$ ipython --no-banner

In [1]: import numpy as np

In [2]: import numpy.linalg as la

In [3]: np.set_printoptions(suppress=True, linewidth=160)

In [4]: def rnd(a):
   ...:     return np.round(a, 2) + 0
   ...: 

In [5]: u = np.array([0, 7, -9, 9, -8, 4, -3, 9, 6, -4, -4, 6, -1, 4]) + 0.5

In [6]: m1 = np.eye(14) - 2 * np.outer(u, u) / (u @ u)

In [7]: print(rnd(m1))
[[ 1.   -0.01  0.02 -0.02  0.01 -0.01  0.   -0.02 -0.01  0.01  0.01 -0.01  0.   -0.01]
 [-0.01  0.78  0.24 -0.27  0.22 -0.13  0.07 -0.27 -0.19  0.1   0.1  -0.19  0.01 -0.13]
 [ 0.02  0.24  0.72  0.31 -0.24  0.15 -0.08  0.31  0.21 -0.11 -0.11  0.21 -0.02  0.15]
 [-0.02 -0.27  0.31  0.65  0.27 -0.16  0.09 -0.35 -0.24  0.13  0.13 -0.24  0.02 -0.16]
 [ 0.01  0.22 -0.24  0.27  0.78  0.13 -0.07  0.27  0.19 -0.1  -0.1   0.19 -0.01  0.13]
 [-0.01 -0.13  0.15 -0.16  0.13  0.92  0.04 -0.16 -0.11  0.06  0.06 -0.11  0.01 -0.08]
 [ 0.    0.07 -0.08  0.09 -0.07  0.04  0.98  0.09  0.06 -0.03 -0.03  0.06  0.    0.04]
 [-0.02 -0.27  0.31 -0.35  0.27 -0.16  0.09  0.65 -0.24  0.13  0.13 -0.24  0.02 -0.16]
 [-0.01 -0.19  0.21 -0.24  0.19 -0.11  0.06 -0.24  0.84  0.09  0.09 -0.16  0.01 -0.11]
 [ 0.01  0.1  -0.11  0.13 -0.1   0.06 -0.03  0.13  0.09  0.95 -0.05  0.09 -0.01  0.06]
 [ 0.01  0.1  -0.11  0.13 -0.1   0.06 -0.03  0.13  0.09 -0.05  0.95  0.09 -0.01  0.06]
 [-0.01 -0.19  0.21 -0.24  0.19 -0.11  0.06 -0.24 -0.16  0.09  0.09  0.84  0.01 -0.11]
 [ 0.    0.01 -0.02  0.02 -0.01  0.01  0.    0.02  0.01 -0.01 -0.01  0.01  1.    0.01]
 [-0.01 -0.13  0.15 -0.16  0.13 -0.08  0.04 -0.16 -0.11  0.06  0.06 -0.11  0.01  0.92]]

In [8]: rnd(la.det(m1))
Out[8]: np.float64(-1.0)

In [9]: np.allclose(m1 @ m1.T, m1.T @ m1)
Out[9]: True

In [10]: rnd(np.abs(la.eigvals(m1)).max())
Out[10]: np.float64(1.0)

In [11]: np.allclose(m1, m1.T)
Out[11]: True

In [12]: Q, Rm = la.qr(m1)

In [13]: rnd(np.abs(np.diag(Rm)))
Out[13]: array([1., 1., 1., 1., 1., 1., 1., 1., 1., 1., 1., 1., 1., 1.])

In [14]: rnd(abs(Rm[0, 0])), rnd(la.norm(m1[:, 0]))
Out[14]: (np.float64(1.0), np.float64(1.0))

In [15]: Q.shape, Rm.shape
Out[15]: ((14, 14), (14, 14))

In [16]: w, V = la.eigh(m1)

In [17]: vec = np.array([3, 7, 6, 5, 3, 4, 8, 2, 9, 4, 5, 7, 4, 3])

In [18]: rnd(vec @ m1 @ vec)
Out[18]: np.float64(344.18)

In [19]: rnd(la.eigvalsh(m1[1:, 1:]))
Out[19]: array([-1.,  1.,  1.,  1.,  1.,  1.,  1.,  1.,  1.,  1.,  1.,  1.,  1.])

In [20]: A2 = m1 / la.norm(m1, axis=1, keepdims=True)

In [21]: C2 = A2 @ A2.T

In [22]: (C2 - 2 * np.eye(14)).round(6).argmax(axis=1)
Out[22]: array([1, 0, 0, 0, 0, 0, 0, 0, 0, 0, 0, 0, 0, 0])

In [23]: np.argwhere(np.triu(np.abs(C2) > 0.95, 1))
Out[23]: array([], shape=(0, 2), dtype=int64)

In [24]: rnd(la.norm(A2, axis=1))
Out[24]: array([1., 1., 1., 1., 1., 1., 1., 1., 1., 1., 1., 1., 1., 1.])

In [25]: J = np.array([[0, 0, -18, 0, 0, -10],
    ...:     [27, 0, -9, 15, 0, -5],
    ...:     [27, 27, 27, 15, 15, 15],
    ...:     [0, 0, -16, 0, 0, -8],
    ...:     [24, 0, -8, 12, 0, -4],
    ...:     [24, 24, 24, 12, 12, 12]])

In [26]: th = np.radians(45)

In [27]: Rm = np.eye(6)

In [28]: Rm[2, 2] = Rm[0, 0] = np.cos(th)

In [29]: Rm[2, 0], Rm[0, 2] = -np.sin(th), np.sin(th)

In [30]: rnd(Rm)
Out[30]: 
array([[ 0.71,  0.  ,  0.71,  0.  ,  0.  ,  0.  ],
       [ 0.  ,  1.  ,  0.  ,  0.  ,  0.  ,  0.  ],
       [-0.71,  0.  ,  0.71,  0.  ,  0.  ,  0.  ],
       [ 0.  ,  0.  ,  0.  ,  1.  ,  0.  ,  0.  ],
       [ 0.  ,  0.  ,  0.  ,  0.  ,  1.  ,  0.  ],
       [ 0.  ,  0.  ,  0.  ,  0.  ,  0.  ,  1.  ]])

In [31]: A2 = J @ Rm.T

In [32]: rnd(A2)
Out[32]: 
array([[-12.73,   0.  , -12.73,   0.  ,   0.  , -10.  ],
       [ 12.73,   0.  , -25.46,  15.  ,   0.  ,  -5.  ],
       [ 38.18,  27.  ,   0.  ,  15.  ,  15.  ,  15.  ],
       [-11.31,   0.  , -11.31,   0.  ,   0.  ,  -8.  ],
       [ 11.31,   0.  , -22.63,  12.  ,   0.  ,  -4.  ],
       [ 33.94,  24.  ,   0.  ,  12.  ,  12.  ,  12.  ]])
